$ python -q
>>> import numpy as np
>>> import numpy.linalg as la
>>> np.set_printoptions(precision=1, suppress=True, linewidth=120)
>>> J = np.load("test8.npy")
>>> print(J)
[[ 2.  0.  0.]
 [ 0. -4. -3.]
 [ 0.  1.  2.]]
>>> # 2 groups of indices that never mix
>>> hat = np.triu(np.array([[0, 0, 2], [0, 2, 2], [1, 1, 0]]), 1) + np.eye(3)
>>> out = hat @ J @ la.inv(hat)
>>> print(round(float(la.det(out)), 1))
-10.0
>>> print(np.trace(out), np.trace(J))
0.0 0.0
>>> print(hat @ J - J @ hat)
[[ 0.  2.  0.]
 [ 0.  2. 12.]
 [ 0.  0. -2.]]
>>> x0 = np.array([1, 2, -7])
>>> target = J @ x0
>>> coef, lr = np.zeros(3), 1 / la.norm(J, 2) ** 2
>>> for i in range(8):
...     coef -= lr * J.T @ (J @ coef - target)
...     if i % 2 == 0: print(i, round(la.norm(J @ coef - target), 1))
... 
0 6.2
2 5.7
4 5.3
6 5.0
>>> print(round(la.cond(J), 1))
5.8
>>> out = J[0, 0] * J[1:] - np.outer(J[1:, 0], J[0])
>>> print(out)
[[ 0. -8. -6.]
 [ 0.  2.  4.]]
>>> print(J[:, 0] / J[0, 0])
[1. 0. 0.]
>>> print(la.matrix_rank(out), la.matrix_rank(J))
2 3
>>> print(np.flatnonzero(~out.round(6).any(axis=1)))
[]
>>> out = J / la.norm(J, axis=1, keepdims=True)
>>> C2 = out @ out.T
>>> print(la.norm(out, axis=1))
[1. 1. 1.]
>>> print(C2)
[[ 1.   0.   0. ]
 [ 0.   1.  -0.9]
 [ 0.  -0.9  1. ]]
>>> print(np.degrees(np.arccos(np.clip(C2[0, 1], -1, 1))))
90.0
>>> print((np.abs(C2) > 0.9).astype(int))
[[1 0 0]
 [0 1 0]
 [0 0 1]]
>>> print(np.argwhere(np.triu(np.abs(C2) > 0.95, 1)))
[]
>>> print((C2 - 2 * np.eye(3)).round(6).argmax(axis=1))
[1 0 0]
>>> print(C2[0])
[1. 0. 0.]
>>> w, V = la.eig(J)
>>> print(np.sort(la.eigvals(la.inv(J))))
[-0.3  0.5  0.7]
>>> print(w)
[ 1.4 -3.4  2. ]
>>> print(np.sort(la.eigvals(J @ J)))
[ 2.1  4.  11.9]
